>>> import numpy as np
>>> import numpy.linalg as la
>>> np.set_printoptions(precision=2, suppress=True, linewidth=200)
>>> def rnd(a):
...     return np.round(a, 2) + 0
... 
>>> feats = np.loadtxt("block17.csv", delimiter=",")
>>> feats
array([[ -0.9 , -21.39,   7.12,  -3.24],
       [-10.35,   5.15,   1.13,  -3.01],
       [ -9.37,   2.76,  -2.29,   4.34],
       [-12.52,  10.07,   4.18,  -0.22],
       [  0.99,   4.65,   5.55,   6.39],
       [ 18.44,  11.88,   4.82, -13.36],
       [ -7.14,  13.62,   5.65,   5.97],
       [ -6.81,  -6.  ,  -2.39, -11.38],
       [ -8.9 ,   3.62,  -0.99,  -0.7 ],
       [ -4.24,  -2.1 ,   4.06,   3.88],
       [  8.44,   8.22,  16.56,  -0.83],
       [  1.77,  -1.27,  -0.53, -11.31],
       [ -7.01,   1.41,   0.7 ,  -8.91],
       [ 12.22, -10.09,  -1.5 ,  -0.26],
       [  2.72,   2.75,  -4.5 ,   0.86],
       [  5.78,  -1.65,   0.7 , -10.27],
       [-10.84, -10.34,  -4.54,  -1.19],
       [ 17.56,  -0.67,  -7.48,  -5.5 ],
       [  4.34,   9.34,  -3.99,  -1.25],
       [ -0.42,  -0.62,   7.59,  -5.61],
       [ 10.55,  -1.79,  -3.15,   2.4 ],
       [-25.16,   2.89,  -2.96,  -4.58],
       [ -0.5 ,  -7.68,  -2.03,  -0.16],
       [  1.46,   6.55,   9.92, -15.28],
       [  9.99,  -1.81,  -4.52,   7.71],
       [ -5.17,   2.41, -11.56,   4.65],
       [  5.08,   0.62,   7.97,   0.62],
       [-18.88,  -7.69,  -7.  ,  -6.68]])
>>> dist = la.norm(feats[:, None] - feats[None], axis=-1)
>>> (dist + 1e9 * np.eye(28)).round(6).argmin(axis=1)
array([22,  8,  8,  1, 26, 23,  3, 12,  1,  4, 26, 15,  1, 20, 18, 11, 27, 20, 14, 26, 24, 27,  9, 19, 20,  2, 19, 16])
>>> np.unravel_index(dist.round(6).argmax(), dist.shape)
(np.int64(5), np.int64(21))
>>> np.flatnonzero(dist[4] < dist.mean() / 2)
array([ 4,  9, 26])
>>> dist[4].round(6).argsort(kind="stable")[:4]
array([ 4, 26,  9, 14])
>>> dist.mean(axis=1).argmax()
np.int64(5)
>>> x0 = np.array([-1, -2, -1, 3])
>>> rhs = feats @ x0
>>> rnd(la.lstsq(feats, rhs)[0])
array([-1., -2., -1.,  3.])
>>> rnd(la.solve(feats.T @ feats, feats.T @ rhs))
array([-1., -2., -1.,  3.])
>>> rng = np.random.default_rng(960564)
>>> rhs = rhs + 0.05 * rng.normal(size=28)
>>> rnd(rhs)
array([ 26.85, -10.1 ,  19.22, -12.35,   3.26, -87.04,  -7.86, -12.86,   0.55,  16.05, -43.93, -32.59, -23.2 ,   8.7 ,  -1.14, -33.92,  32.47, -25.27, -22.83, -22.8 ,   3.41,   8.63,  17.45, -70.3 ,
        21.26,  25.92, -12.46,  21.23])
>>> c, *_ = la.lstsq(feats, rhs)
>>> rnd(la.norm(rhs - feats @ c))
np.float64(0.2)
>>> [round(float(la.norm(la.solve(feats.T @ feats + lam * np.eye(4), feats.T @ rhs))), 2) for lam in (0, 1, 10, 100)]
[3.87, 3.87, 3.84, 3.62]
>>> rnd(feats.T @ (rhs - feats @ c))
array([0., 0., 0., 0.])
>>> t3 = np.stack([feats, -3 * feats, feats[::-1]])
>>> la.matrix_rank(t3)
array([4, 4, 4])
>>> rnd(la.norm(t3, axis=(1, 2)))
array([ 81.74, 245.21,  81.74])
>>> z = feats[:, 1] > np.median(feats[:, 1])
>>> r0 = feats[z].mean(axis=0) - feats[~z].mean(axis=0)
>>> ((feats - feats.mean(axis=0)) @ r0 > 0).astype(int)
array([0, 1, 1, 1, 1, 1, 1, 0, 1, 1, 1, 0, 1, 0, 1, 0, 0, 0, 1, 0, 0, 1, 0, 1, 0, 1, 0, 0])
>>> cen = feats - feats.mean(axis=0)
>>> vecs = la.svd(cen)[2][:1]
>>> Y = cen - cen @ vecs.T @ vecs
>>> rnd(Y.std(axis=0))
array([1.38, 7.38, 5.77, 6.07])
>>> rnd((cen @ vecs.T).std(axis=0))
array([10.23])
>>> rnd(np.diag(vecs.T @ vecs))
array([0.96, 0.01, 0.03, 0.  ])
>>> data = np.array([[-1.3, 0.6, -1.1, -2.0, -0.4],
...     [1.2, -1.2, 0.0, -0.3, 0.7],
...     [-0.6, -0.7, -0.5, 1.2, 0.6],
...     [-0.7, -0.3, -0.3, -0.8, 0.6],
...     [-1.5, -1.1, 1.4, 1.7, -0.8]])
>>> r0 = np.array([-1, -4, -2, -3, 4])
>>> Y = data + np.outer(r0, np.eye(5)[3])
>>> Y
array([[-1.3,  0.6, -1.1, -3. , -0.4],
       [ 1.2, -1.2,  0. , -4.3,  0.7],
       [-0.6, -0.7, -0.5, -0.8,  0.6],
       [-0.7, -0.3, -0.3, -3.8,  0.6],
       [-1.5, -1.1,  1.4,  5.7, -0.8]])
>>> la.matrix_rank(la.inv(Y) - la.inv(data), tol=1e-8)
np.int64(1)
>>> la.matrix_rank(Y - data)
np.int64(1)
>>> w, vecs = la.eig(Y)
>>> rnd(Y @ vecs[:, 0] - w[0] * vecs[:, 0])
array([0., 0., 0., 0., 0.])
>>> rnd(np.sort(la.eigvals(la.inv(Y))))
array([-1.14, -0.85, -0.52, -0.19,  0.6 ])
>>> rnd(np.sort(la.eigvals(Y @ Y)))
array([ 0.77,  1.38,  2.79,  3.71, 28.01])
>>> rnd(w)
array([-5.29,  1.67, -1.93, -1.18, -0.88])
>>> z = rng.integers(0, 3, 3)
>>> W0 = np.triu((z[:, None] == z) & (rng.random((3, 3)) < 0.8), 1).astype(int)
>>> W0 += W0.T
>>> W0
array([[0, 1, 0],
       [1, 0, 0],
       [0, 0, 0]])
>>> # splits into 2 blocks
>>> w, vecs = la.eigh(W0)
>>> x0 = np.array([-4, -3, 8])
>>> x0 @ W0 @ x0
np.int64(24)
>>> rnd(la.eigvalsh(W0[1:, 1:]))
array([0., 0.])
>>> A = np.load("run12.npy")
>>> A
array([[-1, -2, -1,  0, -2],
       [-2, -2,  2,  2,  2],
       [-7, -8,  5,  6,  4]])
>>> # null space of dimension 3
>>> z = rng.permutation(4)
>>> Y = feats[:, z] * rng.choice([-1, 1], 4)
>>> Y
array([[ -7.12,  21.39,  -3.24,  -0.9 ],
       [ -1.13,  -5.15,  -3.01, -10.35],
       [  2.29,  -2.76,   4.34,  -9.37],
       [ -4.18, -10.07,  -0.22, -12.52],
       [ -5.55,  -4.65,   6.39,   0.99],
       [ -4.82, -11.88, -13.36,  18.44],
       [ -5.65, -13.62,   5.97,  -7.14],
       [  2.39,   6.  , -11.38,  -6.81],
       [  0.99,  -3.62,  -0.7 ,  -8.9 ],
       [ -4.06,   2.1 ,   3.88,  -4.24],
       [-16.56,  -8.22,  -0.83,   8.44],
       [  0.53,   1.27, -11.31,   1.77],
       [ -0.7 ,  -1.41,  -8.91,  -7.01],
       [  1.5 ,  10.09,  -0.26,  12.22],
       [  4.5 ,  -2.75,   0.86,   2.72],
       [ -0.7 ,   1.65, -10.27,   5.78],
       [  4.54,  10.34,  -1.19, -10.84],
       [  7.48,   0.67,  -5.5 ,  17.56],
       [  3.99,  -9.34,  -1.25,   4.34],
       [ -7.59,   0.62,  -5.61,  -0.42],
       [  3.15,   1.79,   2.4 ,  10.55],
       [  2.96,  -2.89,  -4.58, -25.16],
       [  2.03,   7.68,  -0.16,  -0.5 ],
       [ -9.92,  -6.55, -15.28,   1.46],
       [  4.52,   1.81,   7.71,   9.99],
       [ 11.56,  -2.41,   4.65,  -5.17],
       [ -7.97,  -0.62,   0.62,   5.08],
       [  7.  ,   7.69,  -6.68, -18.88]])
>>> U, _, Vt = la.svd(feats.T @ Y)
>>> rnd(U @ Vt)
array([[ 0.,  0.,  0.,  1.],
       [ 0., -1.,  0.,  0.],
       [-1.,  0.,  0.,  0.],
       [ 0.,  0.,  1.,  0.]])
>>> rnd(la.lstsq(feats, Y)[0])
array([[ 0.,  0.,  0.,  1.],
       [ 0., -1.,  0.,  0.],
       [-1.,  0.,  0.,  0.],
       [ 0.,  0.,  1.,  0.]])
>>> mat = np.load("test16.npy")
>>> rnd(mat)
array([[ 2.67, -0.76, -1.13],
       [-2.38,  0.12,  1.82],
       [ 2.46, -1.67,  0.41],
       [-2.54,  0.4 ,  1.54],
       [-2.66,  0.7 ,  1.21],
       [ 0.15, -1.74,  2.44],
       [-0.47,  1.84, -2.32],
       [ 0.59,  1.41, -2.58],
       [ 2.66, -0.72, -1.18],
       [-2.64,  1.43,  0.11],
       [ 0.74,  1.33, -2.59],
       [ 2.63, -1.45, -0.07],
       [-2.22, -0.09,  2.01]])
>>> # null space of dimension 1
>>> dist = la.norm(mat[:, None] - mat[None], axis=-1)
>>> np.unravel_index(dist.round(6).argmax(), dist.shape)
(np.int64(4), np.int64(8))
>>> la.matrix_rank(dist ** 2)
np.int64(3)
>>> rnd(la.norm(mat, axis=1))
array([3., 3., 3., 3., 3., 3., 3., 3., 3., 3., 3., 3., 3.])
>>> dist[11].round(6).argsort(kind="stable")[:4]
array([11,  2,  0,  8])
>>> dist.shape
(13, 13)
>>> np.flatnonzero(dist[11] < dist.mean() / 2)
array([ 0,  2,  8, 11])
>>> rnd(dist[11])
array([1.27, 5.58, 0.56, 5.72, 5.84, 3.54, 5.04, 4.31, 1.33, 6.  , 4.19, 0.  , 5.45])
>>> r0, g = mat[4], mat[6]
>>> rnd(r0 @ r0)
np.float64(9.0)
>>> p = (r0 @ g) / (r0 @ r0) * r0
>>> rnd(g - p)
array([-0.55,  1.86, -2.29])
>>> rnd(p)
array([ 0.08, -0.02, -0.04])
>>> (g - p) @ r0
np.float64(0.0)
>>> cen = mat - mat.mean(axis=0)
>>> U, sv, Vt = la.svd(cen, full_matrices=False)
>>> rnd(cen.mean(axis=0))
array([0., 0., 0.])
>>> (np.sign(U[:, 0]) == np.sign(U[0, 0])).astype(int)
array([1, 0, 1, 0, 0, 0, 1, 1, 1, 0, 1, 1, 0])
>>> np.searchsorted(np.cumsum(sv ** 2) / (sv ** 2).sum(), 0.9) + 1
np.int64(2)
>>> rnd(sv ** 2 / (sv ** 2).sum())
array([0.65, 0.35, 0.  ])
>>> np.abs(Vt[0]).argmax()
np.int64(0)
>>> rnd(sv)
array([8.72, 6.39, 0.  ])
>>> np.abs(U[:, 0]).argmax()
np.int64(8)
>>> C = np.array([[0, -2, -2, 2], [2, -2, 2, 0], [2, 2, -1, -1]])
>>> J = np.repeat(C, 29 // 3, axis=0)
>>> J = J + 0.02 * rng.normal(size=J.shape)
>>> rnd(J)
array([[ 0.  , -2.02, -2.03,  2.01],
       [ 0.  , -2.01, -1.99,  1.99],
       [ 0.02, -2.01, -2.04,  1.98],
       [ 0.03, -1.94, -2.  ,  2.  ],
       [ 0.03, -2.03, -1.98,  2.  ],
       [-0.02, -2.  , -1.99,  2.  ],
       [ 0.  , -1.97, -2.01,  1.98],
       [-0.03, -2.01, -2.02,  1.99],
       [ 0.01, -1.99, -2.02,  2.01],
       [ 2.01, -2.  ,  2.  , -0.01],
       [ 1.97, -2.  ,  2.03,  0.02],
       [ 2.04, -2.01,  1.99,  0.02],
       [ 1.97, -2.03,  1.99, -0.01],
       [ 2.01, -1.99,  2.01, -0.02],
       [ 1.98, -1.96,  1.99,  0.01],
       [ 1.98, -2.01,  2.  ,  0.01],
       [ 1.97, -1.99,  1.98,  0.  ],
       [ 2.03, -2.  ,  1.99,  0.02],
       [ 2.02,  2.02, -1.  , -0.98],
       [ 2.  ,  2.  , -1.02, -0.98],
       [ 2.01,  2.01, -1.  , -0.99],
       [ 2.01,  2.02, -1.  , -1.03],
       [ 2.04,  2.05, -0.99, -0.99],
       [ 1.99,  1.99, -0.99, -1.02],
       [ 1.98,  1.98, -1.02, -0.99],
       [ 2.02,  2.  , -0.99, -1.  ],
       [ 2.  ,  2.  , -1.02, -1.01]])
>>> G = np.cov(J, rowvar=False)
>>> np.argwhere(np.triu(np.abs(np.corrcoef(J.T)) > 0.8, 1))
array([[0, 3]])
>>> rnd(np.median(J, axis=0))
array([ 1.98, -1.99, -1.  ,  0.01])
>>> rnd(np.polyfit(J[:, 1], J[:, 3], 1))
array([-0.5,  0. ])
>>> rnd(np.corrcoef(J.T))
array([[ 1.  ,  0.5 ,  0.69, -0.95],
       [ 0.5 ,  1.  , -0.28, -0.76],
       [ 0.69, -0.28,  1.  , -0.42],
       [-0.95, -0.76, -0.42,  1.  ]])
>>> dist = la.norm(J[:, None] - J[None], axis=-1)
>>> dist.mean(axis=1).argmax()
np.int64(22)
>>> np.unravel_index(dist.round(6).argmax(), dist.shape)
(np.int64(0), np.int64(22))
>>> np.flatnonzero(dist[15] < dist.mean() / 2)
array([ 9, 10, 11, 12, 13, 14, 15, 16, 17])
>>> dist[15].round(6).argsort(kind="stable")[:4]
array([15, 10, 12,  9])
>>> la.matrix_rank(dist ** 2)
np.int64(6)
